% python3 -q
>>> import numpy as np
>>> np.set_printoptions(precision=2, suppress=True, linewidth=140, legacy="1.25")
>>> def rnd(a):
...     return np.round(a, 2) + 0
... 
>>> A = np.loadtxt("data.csv", delimiter=",")
>>> print(A)
[[-2.  3.  1. -1. -2.  2.  2. -2. -1.]
 [-2. -3.  2.  1. -3.  3.  0.  1.  2.]
 [ 3. -3.  3.  0.  0.  2. -2.  3.  3.]
 [ 1.  0.  2.  2.  0.  1.  1.  3. -2.]
 [ 1.  2.  1. -3. -2.  3.  0. -3.  2.]
 [-1.  3. -1. -1. -3.  2. -1.  0.  2.]
 [ 2.  0. -1.  2. -3. -3. -3.  2. -2.]]
>>> T = np.stack([A, 3 * A, A[::-1]])
>>> np.linalg.matrix_rank(T)
array([7, 7, 7])
>>> T.shape
(3, 7, 9)
>>> print(rnd(np.linalg.norm(T, axis=(1, 2))))
[16.28 48.84 16.28]
>>> print(T.sum(axis=0))
[[ -6.  12.   3.  -2. -11.   5.   5.  -6.  -6.]
 [ -9.  -9.   7.   3. -15.  14.  -1.   4.  10.]
 [ 13. -10.  13.  -3.  -2.  11.  -8.   9.  14.]
 [  5.   0.  10.  10.   0.   5.   5.  15. -10.]
 [  7.   5.   7. -12.  -8.  14.  -2.  -9.  11.]
 [ -6.   9.  -2.  -3. -15.  11.  -4.   1.  10.]
 [  6.   3.  -3.   7. -14. -10. -10.   6.  -9.]]
>>> np.einsum("bij,cij->bc", T, T)
array([[ 265.,  795.,   18.],
       [ 795., 2385.,   54.],
       [  18.,   54.,  265.]])
>>> np.linalg.matrix_rank(T.reshape(3, -1))
2
>>> print(A - A[0])
[[ 0.  0.  0.  0.  0.  0.  0.  0.  0.]
 [ 0. -6.  1.  2. -1.  1. -2.  3.  3.]
 [ 5. -6.  2.  1.  2.  0. -4.  5.  4.]
 [ 3. -3.  1.  3.  2. -1. -1.  5. -1.]
 [ 3. -1.  0. -2.  0.  1. -2. -1.  3.]
 [ 1.  0. -2.  0. -1.  0. -3.  2.  3.]
 [ 4. -3. -2.  3. -1. -5. -5.  4. -1.]]
>>> rnd(np.linalg.norm(A))
16.28
>>> rnd(np.linalg.svd(A, compute_uv=False))
array([9.77, 8.77, 6.19, 5.43, 4.2 , 2.61, 0.63])
>>> print(A.sum(axis=0))
[  2.   2.   7.   0. -13.  10.  -3.   4.   4.]
>>> A.shape
(7, 9)
>>> x0 = np.array([2, 1, 1, 2, 2, 2, 2, 1, 1])
>>> h = np.maximum(A @ x0, 0)
>>> print(np.maximum(A @ x0, 0) - np.maximum(-A @ x0, 0))
[ -1.   0.  12.  13.   0.  -4. -11.]
>>> print(np.flatnonzero(h > 1e-9))
[2 3]
>>> np.maximum(A @ (3 * x0), 0)
array([ 0.,  0., 36., 39.,  0.,  0.,  0.])
>>> rng = np.random.default_rng(3184)
>>> out = A + rng.integers(-2, 3, (7, 6)) @ rng.integers(-2, 3, (6, 9))
>>> print(out)
[[-1.  2.  1.  7.  2.  3. -5. -4. -6.]
 [-4. -5. -2.  5. -3.  8. -7. -4. -5.]
 [ 0. -4. -2.  0.  2.  6.  0.  7.  5.]
 [-3.  0.  2.  4.  0.  5.  3.  5.  6.]
 [ 8. 11. -3. -8. 10. -6.  4. -4. -7.]
 [ 2.  2. -5. -9. -3. -3.  0.  2. -5.]
 [ 6.  9. -3.  2.  9. -7.  5.  5. -2.]]
>>> np.linalg.matrix_rank(out - A, tol=1e-8)
6
>>> out - A
array([[ 1., -1.,  0.,  8.,  4.,  1., -7., -2., -5.],
       [-2., -2., -4.,  4.,  0.,  5., -7., -5., -7.],
       [-3., -1., -5.,  0.,  2.,  4.,  2.,  4.,  2.],
       [-4.,  0.,  0.,  2.,  0.,  4.,  2.,  2.,  8.],
       [ 7.,  9., -4., -5., 12., -9.,  4., -1., -9.],
       [ 3., -1., -4., -8.,  0., -5.,  1.,  2., -7.],
       [ 4.,  9., -2.,  0., 12., -4.,  8.,  3.,  0.]])
>>> E = np.load("case9.npy")
>>> E
array([[ 32,  -6,  18, -15,  13, -18,   2, -22,  -6,   7,  17],
       [ -6,  27, -18, -11,   6,   2,  -2,  12,   5,   3, -16],
       [ 18, -18,  36,  -7,   3,   4,   0, -22,   6,  23,  23],
       [-15, -11,  -7,  29, -10,   2,  -3,   0, -10, -16,  11],
       [ 13,   6,   3, -10,  14, -10,  -7, -15,   3,  13,   1],
       [-18,   2,   4,   2, -10,  24,   0,   9,  14,   6,  -6],
       [  2,  -2,   0,  -3,  -7,   0,  21,  14, -12, -17,   4],
       [-22,  12, -22,   0, -15,   9,  14,  42,  -5, -15, -22],
       [ -6,   5,   6, -10,   3,  14, -12,  -5,  22,  21, -13],
       [  7,   3,  23, -16,  13,   6, -17, -15,  21,  50,   0],
       [ 17, -16,  23,  11,   1,  -6,   4, -22, -13,   0,  37]])
>>> left, sigma, Vh = np.linalg.svd(E)
>>> evecs = Vh[:(sigma > 1e-8).sum()]
>>> x0 = E[5] + 3 * E[7] + rng.integers(2) * np.eye(11)[1]
>>> x0
array([-84.,  39., -62.,   2., -55.,  51.,  42., 135.,  -1., -39., -72.])
>>> print(rnd(np.linalg.norm(x0 - evecs.T @ evecs @ x0)))
0.44
>>> np.linalg.cond(E) > 100
True
>>> rnd(np.linalg.norm(E, 2) / np.linalg.norm(E))
0.74
>>> vals, evecs = np.linalg.eigh(E)
>>> x0 = np.array([1, 6, 6, 7, 5, 0, 8, 8, 9, 8, 6])
>>> print(np.abs(E).sum(axis=1).max(), rnd(np.abs(vals).max()))
178 122.29
>>> (np.sign(evecs[:, -1].round(6)) == np.sign(evecs[0, -1].round(6))).astype(int)
array([1, 0, 1, 0, 1, 0, 0, 0, 1, 1, 1])
>>> out = E / np.sqrt((E ** 2).mean(axis=1, keepdims=True))
>>> rnd(out[0])
array([ 1.95, -0.37,  1.1 , -0.91,  0.79, -1.1 ,  0.12, -1.34, -0.37,  0.43,  1.04])
>>> np.linalg.matrix_rank(E - E.mean(axis=1, keepdims=True))
7
>>> feats = np.loadtxt("layer11.csv", delimiter=",")
>>> print(feats)
[[ 0.  1.  1.  1. -1.  2.]
 [-1.  0.  0.  0.  0.  0.]
 [-1.  0.  0.  3.  2.  1.]
 [-1.  0. -3.  0.  0. -1.]
 [ 1.  0. -2.  0.  0.  0.]
 [-2.  0. -1.  1.  0.  0.]]
>>> rnd(np.linalg.norm(feats, axis=0))
array([2.83, 1.  , 3.87, 3.32, 2.24, 2.45])
>>> rnd(np.linalg.norm(feats, "nuc"))
13.3
>>> rnd(np.linalg.norm(feats, 1)), rnd(np.linalg.norm(feats, np.inf))
(7.0, 7.0)
>>> u = np.array([-2, 0, 2])
>>> print(np.correlate(feats[3], feats[5], "full"))
[ 0.  0. -1.  1. -3.  5.  0.  5.  1.  0.  2.]
>>> print(np.polyval(u, feats[3]))
[  0.   2. -16.   2.   2.   0.]
>>> print(np.array([np.convolve(row, u, "same") for row in feats]))
[[-2. -2.  0.  4. -2. -2.]
 [ 0. -2.  0.  0.  0.  0.]
 [ 0. -2. -6. -4.  4.  4.]
 [ 0.  4.  0. -6.  2.  0.]
 [ 0.  6.  0. -4.  0.  0.]
 [ 0. -2. -2. -2.  2.  0.]]
>>> x0 = np.array([0, 1, 2, 2, 1, 0])
>>> y = feats @ x0
>>> print(y)
[ 4.  0.  8. -6. -4.  0.]
>>> rnd(np.linalg.solve(feats, y + feats[:, 5]))
array([0., 1., 2., 2., 1., 1.])
>>> rnd(np.linalg.solve(feats, 5 * y))
array([ 0.,  5., 10., 10.,  5.,  0.])
>>> rnd(np.linalg.solve(feats, feats[:, 0]))
array([1., 0., 0., 0., 0., 0.])
>>> rnd(np.linalg.solve(feats.T, feats[2]))
array([0., 0., 1., 0., 0., 0.])
>>> W0 = np.load("mat.npy")
>>> W0
array([[ 3, -3, -1,  3],
       [ 0,  3,  0, -2],
       [ 1,  3,  0,  3],
       [ 1,  6,  0,  1],
       [ 1,  3,  0,  3],
       [ 2, -3, -3,  8],
       [-2,  0, -2,  0],
       [ 0,  3,  0, -2],
       [ 0,  0,  0,  0],
       [ 1,  6,  0,  1],
       [ 0,  3,  0, -2],
       [ 3,  0, -1,  1],
       [-2, -3, -2,  2],
       [ 0,  0,  0,  0],
       [ 0,  0,  0,  0],
       [ 0,  3,  0, -2],
       [ 0,  0,  0,  0],
       [ 0,  0,  0,  0],
       [ 0,  3,  0, -2],
       [ 0,  0,  0,  0],
       [-1,  3, -2,  3]])
>>> Ac = W0 - W0.mean(axis=0)
>>> evecs = np.linalg.svd(Ac)[2][:2]
>>> out = Ac - Ac @ evecs.T @ evecs
>>> print(rnd(np.linalg.norm(out) / np.linalg.norm(Ac)))
0.33
>>> rnd(out.std(axis=0))
array([1.05, 0.19, 0.6 , 0.28])
>>> W2 = W0[[9, 13]].astype(float)
>>> for _ in range(7):
...     idx = np.linalg.norm(W0[:, None] - W2, axis=-1).argmin(axis=1)
...     W2 = np.array([W0[idx == j].mean(axis=0) for j in range(2)])
... 
>>> idx
array([1, 1, 0, 0, 0, 1, 1, 1, 1, 0, 1, 1, 1, 1, 1, 1, 1, 1, 1, 1, 0])
>>> print(rnd(W2[1] - W2[0]))
[-0.35 -3.82 -0.16 -1.95]
>>> np.abs(W2[1] - W2[0]).argmax()
1
>>> np.bincount(idx)
array([ 5, 16])
